% python3 -q
>>> import numpy as np
>>> np.set_printoptions(precision=3, suppress=True, linewidth=120, legacy="1.25")
>>> mat = np.load("a.npy")
>>> mat
array([[ 0.   ,  0.116,  0.268, -0.059,  0.43 , -0.026,  0.263, -0.666],
       [ 0.178, -0.135, -0.226, -0.229, -0.048, -0.336, -0.644, -0.085],
       [-0.297, -0.2  , -0.373,  0.282, -0.104,  0.239,  0.119,  0.229],
       [ 0.594, -0.257,  0.15 , -0.343, -0.177, -0.057,  0.052,  0.055],
       [ 0.208,  0.364,  0.21 ,  0.095, -0.387, -0.38 ,  0.445,  0.287],
       [ 0.03 , -0.235, -0.191,  0.533,  0.147, -0.703,  0.06 , -0.135],
       [-0.297,  0.109, -0.175, -0.14 , -0.71 , -0.073,  0.018, -0.553],
       [ 0.565,  0.441, -0.325,  0.446, -0.043,  0.334, -0.151, -0.21 ],
       [ 0.059, -0.431,  0.596,  0.473, -0.303,  0.217, -0.212, -0.129],
       [ 0.267, -0.531, -0.378, -0.107, -0.035,  0.155,  0.48 , -0.164]])
>>> other = np.c_[mat[:, :7] @ np.array([[3, 1, 1, 0, 1, 3, 1],
...     [0, 3, 3, 0, 2, 2, 3],
...     [0, 2, 0, 2, 1, 3, 2],
...     [0, 1, 1, 0, 1, 1, 2],
...     [0, 0, 1, 0, 3, 3, 2],
...     [1, 1, 3, 3, 1, 3, 1],
...     [1, 0, 3, 0, 3, 0, 1]]), np.array([-6, 4, -5, 5, -2, -8, -7, 6, -9, 5])]
>>> other
array([[ 0.237,  0.8  ,  1.429,  0.459,  2.493,  2.189,  1.863, -6.   ],
       [-0.444, -1.244, -3.442, -1.459, -2.959, -1.795, -2.214,  4.   ],
       [-0.534, -1.121,  0.354, -0.029, -0.504, -1.722, -0.928, -5.   ],
       [ 1.778, -0.278, -0.713,  0.128, -0.546,  0.672, -0.924,  5.   ],
       [ 0.689,  1.434,  1.202, -0.72 ,  1.034, -0.225,  1.2  , -2.   ],
       [-0.554, -1.226, -1.925, -2.49 , -0.18 , -2.086, -0.339, -8.   ],
       [-0.946, -0.532, -0.984, -0.569, -2.543, -3.687, -2.075, -7.   ],
       [ 1.877,  2.018,  2.84 ,  0.352,  1.318,  2.92 ,  2.227,  6.   ],
       [ 0.183,  0.647, -1.051,  1.842, -1.063,  1.317,  0.302, -9.   ],
       [ 1.437, -2.035,  0.436, -0.292,  0.208, -1.143, -1.733,  5.   ]])
>>> np.linalg.matrix_rank(np.c_[mat, other])
9
>>> np.linalg.norm(np.linalg.qr(mat)[0].T @ other, axis=0) ** 2 / ((other ** 2).sum(axis=0) + 1e-12)
array([1.   , 1.   , 1.   , 1.   , 1.   , 1.   , 1.   , 0.945])
>>> np.linalg.matrix_rank(other)
8
>>> hat = other @ np.linalg.solve(other.T @ other, other.T)
>>> round(float(np.trace(hat)), 3)
8.0
>>> np.diag(hat)
array([0.919, 0.7  , 0.476, 0.652, 0.763, 0.908, 0.871, 0.983, 0.957, 0.77 ])
>>> np.round(np.linalg.eigvalsh(hat), 3) + 0
array([0., 0., 1., 1., 1., 1., 1., 1., 1., 1.])
>>> hat @ other[:, 4]
array([ 2.493, -2.959, -0.504, -0.546,  1.034, -0.18 , -2.543,  1.318, -1.063,  0.208])
>>> np.allclose(hat @ hat, hat)
True
>>> F = np.loadtxt("layer17.csv", delimiter=",")
>>> F
array([[0., 1., 0., 0.],
       [0., 0., 1., 0.],
       [0., 0., 0., 1.],
       [1., 0., 0., 0.]])
>>> # keeps lengths
>>> blk = np.stack([F, 3 * F, F[::-1]])
>>> np.linalg.det(blk)
array([ -1., -81.,  -1.])
>>> np.linalg.norm(blk, axis=(1, 2))
array([2., 6., 2.])
>>> np.linalg.matrix_rank(blk.reshape(3, -1))
2
>>> rng = np.random.default_rng(8196)
>>> idx = rng.permutation(4)
>>> idx
array([0, 3, 2, 1])
>>> other = F[idx][:, idx]
>>> np.sort(np.abs(np.linalg.eigvals(other)))
array([1., 1., 1., 1.])
>>> round(float(np.linalg.det(other)), 3), np.round(np.linalg.det(F[idx]), 3)
(-1.0, 1.0)
>>> np.diag(other)
array([0., 0., 0., 0.])
>>> M = -3 * np.eye(8) + np.ones((8, 8))
>>> M
array([[-2.,  1.,  1.,  1.,  1.,  1.,  1.,  1.],
       [ 1., -2.,  1.,  1.,  1.,  1.,  1.,  1.],
       [ 1.,  1., -2.,  1.,  1.,  1.,  1.,  1.],
       [ 1.,  1.,  1., -2.,  1.,  1.,  1.,  1.],
       [ 1.,  1.,  1.,  1., -2.,  1.,  1.,  1.],
       [ 1.,  1.,  1.,  1.,  1., -2.,  1.,  1.],
       [ 1.,  1.,  1.,  1.,  1.,  1., -2.,  1.],
       [ 1.,  1.,  1.,  1.,  1.,  1.,  1., -2.]])
>>> other = np.array([[3, 2],
...     [2, 3],
...     [-1, 1],
...     [-3, 3],
...     [-1, 3],
...     [-1, -2],
...     [-3, 2],
...     [-3, -1]])
>>> np.einsum("ij,ij->i", M, M)
array([11., 11., 11., 11., 11., 11., 11., 11.])
>>> np.einsum("ij->j", M)
array([5., 5., 5., 5., 5., 5., 5., 5.])
>>> np.vstack([M, other.T]).shape
(10, 8)
>>> np.einsum("ik,kj->ji", M, other)
array([[-16., -13.,  -4.,   2.,  -4.,  -4.,   2.,   2.],
       [  5.,   2.,   8.,   2.,   2.,  17.,   5.,  14.]])
>>> other.T @ M.T
array([[-16., -13.,  -4.,   2.,  -4.,  -4.,   2.,   2.],
       [  5.,   2.,   8.,   2.,   2.,  17.,   5.,  14.]])
>>> np.einsum("ik,kj->ij", M, other)
array([[-16.,   5.],
       [-13.,   2.],
       [ -4.,   8.],
       [  2.,   2.],
       [ -4.,   2.],
       [ -4.,  17.],
       [  2.,   5.],
       [  2.,  14.]])
>>> np.sort(np.abs(np.linalg.eigvals(M)))
array([3., 3., 3., 3., 3., 3., 3., 5.])
>>> other = np.array([[0, -3, -2, -2],
...     [-1, 3, -2, 1],
...     [2, 2, 2, -2],
...     [-1, -3, 2, -2],
...     [2, -3, -3, -2],
...     [-3, 1, 2, 3],
...     [-1, -2, -2, 2],
...     [-1, 2, 0, 3],
...     [-2, 3, 1, -2]])
>>> basis = np.array([[0, 8, 6, 5, 5, 3, 1, 1, 7, 7],
...     [8, 1, 5, 7, 6, 0, 3, 9, 8, 8],
...     [8, 5, 2, 6, 3, 9, 9, 4, 1, 4],
...     [9, 5, 7, 2, 2, 2, 9, 7, 5, 2]])
>>> A = other @ basis
>>> A
array([[-58, -23, -33, -37, -28, -22, -45, -49, -36, -36],
       [ 17, -10,  12,   6,   9, -19,  -1,  25,  20,  11],
       [ 14,  18,  12,  32,  24,  20,   8,  14,  22,  34],
       [-26, -11, -31, -18, -21,  11, -10, -34, -39, -27],
       [-66, -12, -23, -33, -21, -25, -52, -51, -23, -26],
       [ 51,   2,  12,  10,   3,  15,  45,  35,   4,   1],
       [-14, -10,  -6, -27, -19, -17,  -7, -13, -15, -27],
       [ 43,   9,  25,  15,  13,   3,  32,  38,  24,  15],
       [ 14, -18,  -9,  13,   7,  -1,  -2,  15,   1,  10]])
>>> left, sigma, VT = np.linalg.svd(A)
>>> evecs = VT[:(sigma > 1e-8).sum()]
>>> vec = A[1] + -2 * A[2] + rng.integers(2) * np.eye(10)[2]
>>> vec
array([-11., -46., -11., -58., -39., -59., -17.,  -3., -24., -57.])
>>> np.round(np.linalg.norm(vec - evecs.T @ evecs @ vec), 3)
0.777
>>> np.linalg.matrix_rank(np.vstack([A, vec]))
5
>>> np.diag(evecs.T @ evecs)
array([0.456, 0.552, 0.397, 0.353, 0.166, 0.545, 0.462, 0.36 , 0.351, 0.358])
>>> arr = np.loadtxt("m.csv", delimiter=",")
>>> arr
array([[0., 1., 0., 0., 0., 0., 1., 0., 1.],
       [1., 0., 0., 1., 0., 0., 1., 1., 1.],
       [0., 0., 0., 0., 0., 1., 0., 0., 0.],
       [0., 1., 0., 0., 0., 0., 1., 1., 1.],
       [0., 0., 0., 0., 0., 1., 0., 0., 0.],
       [0., 0., 1., 0., 1., 0., 0., 0., 0.],
       [1., 1., 0., 1., 0., 0., 0., 1., 0.],
       [0., 1., 0., 1., 0., 0., 1., 0., 1.],
       [1., 1., 0., 1., 0., 0., 0., 1., 0.]])
>>> w, evecs = np.linalg.eigvalsh(arr)
Traceback (most recent call last):
  File "<python-input-52>", line 1, in <module>
    w, evecs = np.linalg.eigvalsh(arr)
    ^^^^^^^^
ValueError: too many values to unpack (expected 2)
>>> w, evecs = np.linalg.eigh(arr)
>>> w.round(3) + 0
array([-2.185, -1.414, -1.245, -1.   ,  0.   ,  0.   ,  0.362,  1.414,  4.068])
>>> np.round(evecs.T @ arr @ evecs, 3) + 0
array([[-2.185,  0.   ,  0.   ,  0.   ,  0.   ,  0.   ,  0.   ,  0.   ,  0.   ],
       [ 0.   , -1.414,  0.   ,  0.   ,  0.   ,  0.   ,  0.   ,  0.   ,  0.   ],
       [ 0.   ,  0.   , -1.245,  0.   ,  0.   ,  0.   ,  0.   ,  0.   ,  0.   ],
       [ 0.   ,  0.   ,  0.   , -1.   ,  0.   ,  0.   ,  0.   ,  0.   ,  0.   ],
       [ 0.   ,  0.   ,  0.   ,  0.   ,  0.   ,  0.   ,  0.   ,  0.   ,  0.   ],
       [ 0.   ,  0.   ,  0.   ,  0.   ,  0.   ,  0.   ,  0.   ,  0.   ,  0.   ],
       [ 0.   ,  0.   ,  0.   ,  0.   ,  0.   ,  0.   ,  0.362,  0.   ,  0.   ],
       [ 0.   ,  0.   ,  0.   ,  0.   ,  0.   ,  0.   ,  0.   ,  1.414,  0.   ],
       [ 0.   ,  0.   ,  0.   ,  0.   ,  0.   ,  0.   ,  0.   ,  0.   ,  4.068]])
>>> np.round(np.linalg.svd(arr, compute_uv=False), 3) + 0
array([4.068, 2.185, 1.414, 1.414, 1.245, 1.   , 0.362, 0.   , 0.   ])
>>> round(w.sum(), 3), np.trace(arr)
(-0.0, 0.0)
>>> arr.sum(axis=0)
array([3., 5., 1., 4., 1., 2., 4., 4., 4.])
>>> arr @ arr
array([[3., 2., 0., 3., 0., 0., 1., 3., 1.],
       [2., 5., 0., 3., 0., 0., 3., 3., 3.],
       [0., 0., 1., 0., 1., 0., 0., 0., 0.],
       [3., 3., 0., 4., 0., 0., 2., 3., 2.],
       [0., 0., 1., 0., 1., 0., 0., 0., 0.],
       [0., 0., 0., 0., 0., 2., 0., 0., 0.],
       [1., 3., 0., 2., 0., 0., 4., 2., 4.],
       [3., 3., 0., 3., 0., 0., 2., 4., 2.],
       [1., 3., 0., 2., 0., 0., 4., 2., 4.]])
>>> Lm = np.diag(arr.sum(axis=1)) - arr
>>> round(np.linalg.det(Lm[1:, 1:]))
0
>>> Lm
array([[ 3., -1.,  0.,  0.,  0.,  0., -1.,  0., -1.],
       [-1.,  5.,  0., -1.,  0.,  0., -1., -1., -1.],
       [ 0.,  0.,  1.,  0.,  0., -1.,  0.,  0.,  0.],
       [ 0., -1.,  0.,  4.,  0.,  0., -1., -1., -1.],
       [ 0.,  0.,  0.,  0.,  1., -1.,  0.,  0.,  0.],
       [ 0.,  0., -1.,  0., -1.,  2.,  0.,  0.,  0.],
       [-1., -1.,  0., -1.,  0.,  0.,  4., -1.,  0.],
       [ 0., -1.,  0., -1.,  0.,  0., -1.,  4., -1.],
       [-1., -1.,  0., -1.,  0.,  0.,  0., -1.,  4.]])
>>> (np.linalg.eigvalsh(Lm) < 1e-8).sum()
2
>>> rank = np.linalg.matrix_rank(arr)
>>> rank
7
>>> N = np.linalg.svd(arr)[2][rank:].T
>>> np.allclose(arr @ N, 0)
True
>>> N.shape
(9, 2)
>>> np.argsort(-np.linalg.norm(arr, axis=0).round(6), kind="stable")[:3]
array([1, 3, 6])
>>> m1 = np.load("data.npy")
>>> m1
array([[  0,   4,   5,   5,   0,   1,   4],
       [  4,   0,   1,   0,  -8,   0,   3],
       [  3,   5,   0,   1,  -6,   5,   0],
       [  5,   1,   2,   0, -10,   2,   1],
       [  3,   4,   1,   3,  -6,   2,   1],
       [  0,   3,   1,   1,   0,   0,   1],
       [  4,   3,   2,   0,  -8,   3,   5]])
>>> t = np.radians(90)
>>> R = np.eye(7)
>>> R[2, 2] = R[1, 1] = np.cos(t)
>>> R[2, 1], R[1, 2] = -np.sin(t), np.sin(t)
>>> R.round(3) + 0
array([[ 1.,  0.,  0.,  0.,  0.,  0.,  0.],
       [ 0.,  0.,  1.,  0.,  0.,  0.,  0.],
       [ 0., -1.,  0.,  0.,  0.,  0.,  0.],
       [ 0.,  0.,  0.,  1.,  0.,  0.,  0.],
       [ 0.,  0.,  0.,  0.,  1.,  0.,  0.],
       [ 0.,  0.,  0.,  0.,  0.,  1.,  0.],
       [ 0.,  0.,  0.,  0.,  0.,  0.,  1.]])
>>> other = m1 @ R.T
>>> np.allclose(np.linalg.norm(m1, axis=1), np.linalg.norm(other, axis=1))
True
>>> np.round(np.linalg.svd(m1, compute_uv=False), 3) + 0, np.round(np.linalg.svd(other, compute_uv=False), 3) + 0
(array([21.813,  9.566,  6.025,  3.192,  1.919,  1.228,  0.   ]), array([21.813,  9.566,  6.025,  3.192,  1.919,  1.228,  0.   ]))
>>> np.abs(other - m1).max(axis=0)
array([0., 5., 9., 0., 0., 0., 0.])
>>> round(float(np.linalg.det(R)), 3), np.trace(R)
(1.0, 5.0)
>>> round(np.trace(np.linalg.pinv(m1) @ m1), 3)
6.0
>>> np.allclose(m1[:-1].T @ np.linalg.lstsq(m1[:-1].T, m1[-1])[0], m1[-1])
True
>>> W0 = np.array([[5, 5, 5], [5, 10, 10], [5, 10, 15]])
>>> # symmetric, so the eigenvalues are real
>>> w, evecs = np.linalg.eig(W0)
>>> w
array([25.245,  3.216,  1.54 ])
>>> np.sort(np.linalg.eigvals(W0.T))
array([ 1.54 ,  3.216, 25.245])
>>> np.round(np.prod(w), 3)
125.0
>>> vec = np.ones(3)
>>> for _ in range(3):
...     vec = W0 @ vec
...     vec /= np.linalg.norm(vec)
...     print(round(vec @ W0 @ vec, 3))
... 
25.214
25.244
25.245
>>> np.round(np.linalg.eigvalsh(W0)[-1], 3)
25.245
>>> vec
array([0.328, 0.591, 0.737])
>>> other = np.array([[1, -3], [0, -1], [2, -3]])
>>> W0 @ other
array([[ 15, -35],
       [ 25, -55],
       [ 35, -70]])
>>> np.einsum("ij,ij->i", W0, W0)
array([ 75, 225, 350])
>>> np.linalg.matrix_rank(W0 @ other)
2
>>> np.linalg.matrix_rank(np.vstack([W0, other.T]))
3
>>> K = np.load("sample19.npy")
>>> K
array([[-3.311, -1.092, -2.311, -3.42 , -1.437, -3.949],
       [-2.185,  0.191, -1.185, -2.028, -1.062, -0.899],
       [-1.569,  2.504, -0.569, -0.46 , -0.856,  3.188],
       [ 0.12 ,  1.121,  1.12 , -0.026, -0.293,  2.801],
       [-3.353, -1.585, -2.353, -3.694, -1.451, -4.73 ],
       [-5.435, -0.593, -4.435, -4.587, -2.145, -5.325],
       [-0.535,  0.035,  0.465, -1.006, -0.512,  0.518],
       [ 6.432, -2.281,  7.432,  2.481,  1.811,  4.01 ],
       [ 0.54 , -2.422,  1.54 , -1.518, -0.153, -2.094],
       [ 0.147,  0.114,  1.147, -0.512, -0.284,  1.318],
       [ 4.044, -0.733,  5.044,  1.663,  1.015,  3.944],
       [ 0.744,  1.156,  1.744,  0.407, -0.085,  3.478],
       [-1.733, -3.096, -0.733, -3.37 , -0.911, -5.377],
       [ 0.858,  0.809,  1.858,  0.309, -0.047,  3.07 ],
       [-0.378,  1.875,  0.622,  0.019, -0.459,  3.435],
       [ 1.676, -3.295,  2.676, -1.197,  0.225, -2.267],
       [ 0.872, -1.307,  1.872, -0.738, -0.043, -0.087],
       [ 6.216, -2.409,  7.216,  2.273,  1.739,  3.603],
       [-7.172,  0.485, -6.172, -5.205, -2.724, -5.444],
       [ 9.641, -4.269, 10.641,  3.626,  2.88 ,  4.237],
       [ 3.478,  1.424,  4.478,  2.365,  0.826,  6.615],
       [ 3.419, -4.18 ,  4.419, -0.477,  0.806, -1.851],
       [ 2.337, -1.322,  3.337,  0.23 ,  0.446,  1.354],
       [-4.247, -2.864, -3.247, -4.93 , -1.749, -7.543],
       [ 0.586, -1.983,  1.586, -1.267, -0.138, -1.388],
       [ 1.308,  2.706,  2.308,  1.558,  0.103,  6.366],
       [-3.34 , -3.026, -2.34 , -4.406, -1.447, -6.878],
       [ 1.42 , -1.493,  2.42 , -0.466,  0.14 ,  0.181],
       [-1.18 ,  2.271, -0.18 , -0.317, -0.727,  3.227],
       [ 6.575,  1.266,  7.575,  4.35 ,  1.858,  9.474],
       [ 0.431, -2.339,  1.431, -1.548, -0.19 , -2.076],
       [-0.705,  2.586,  0.295,  0.156, -0.568,  4.174]])
>>> # looks like rank 3
>>> d = np.linalg.norm(K[:, None] - K[None], axis=-1)
>>> d[:5, :5]
array([[ 0.   ,  3.945,  8.891,  9.318,  0.965],
       [ 3.945,  0.   ,  5.032,  5.457,  4.846],
       [ 8.891,  5.032,  0.   ,  2.875,  9.828],
       [ 9.318,  5.457,  2.875,  0.   , 10.147],
       [ 0.965,  4.846,  9.828, 10.147,  0.   ]])
>>> d[13].round(6).argsort(kind="stable")[:4]
array([13, 11,  3, 14])
